$ python3 -q
>>> import numpy as np
>>> from numpy import linalg as LA
>>> np.set_printoptions(suppress=True, linewidth=140)
>>> X = np.array([[0, 2, 1, 0, 1], [1, 2, 2, 1, 1], [2, 1, 0, 2, 0]])
>>> X[:, 4] = -3 * X[:, 1]
>>> X
array([[ 0,  2,  1,  0, -6],
       [ 1,  2,  2,  1, -6],
       [ 2,  1,  0,  2, -3]])
>>> # column 3 repeats column 0
>>> np.round(LA.norm(X, axis=0), 2)
array([2.24, 3.  , 2.24, 2.24, 9.  ])
>>> X[0] @ X[2]
np.int64(20)
>>> round(LA.norm(X, 1), 2), round(LA.norm(X, np.inf), 2)
(np.float64(15.0), np.float64(12.0))
>>> np.round(LA.norm(X) ** 2 / LA.norm(X, 2) ** 2, 2)
np.float64(1.07)
>>> blk = np.stack([X, 4 * X, X[::-1]])
>>> np.einsum("bij,cij->bc", blk, blk)
array([[ 105,  420,   86],
       [ 420, 1680,  344],
       [  86,  344,  105]])
>>> blk.shape
(3, 3, 5)
>>> blk.sum(axis=0)
array([[  2,  11,   5,   2, -33],
       [  6,  12,  12,   6, -36],
       [ 10,   7,   1,  10, -21]])
>>> E = np.array([[3.0, 1.0], [1.0, 3.0]])
>>> r0 = np.array([0, 2])
>>> np.correlate(E[1], E[0], "full")
array([1., 6., 9.])
>>> np.array([np.convolve(row, r0, "same") for row in E])
array([[0., 6.],
       [0., 2.]])
>>> np.polyval(r0, E[1])
array([2., 2.])
>>> w, evecs = LA.eigh(E)
>>> x0 = np.array([2, 0])
>>> x0 @ E @ x0 / (x0 @ x0), w[0], w[-1]
(np.float64(3.0), np.float64(2.0), np.float64(4.0))
>>> np.round(evecs * np.sqrt(w) @ evecs.T, 2)
array([[1.71, 0.29],
       [0.29, 1.71]])
>>> np.round(LA.eigvalsh(E[1:, 1:]), 2)
array([3.])
>>> (np.sign(evecs[:, -1].round(6)) == np.sign(evecs[0, -1].round(6))).astype(int)
array([1, 1])
>>> np.abs(E).sum(axis=1).max(), np.abs(w).max()
(np.float64(4.0), np.float64(4.0))
>>> np.round(evecs * np.abs(w) @ evecs.T, 2)
array([[3., 1.],
       [1., 3.]])
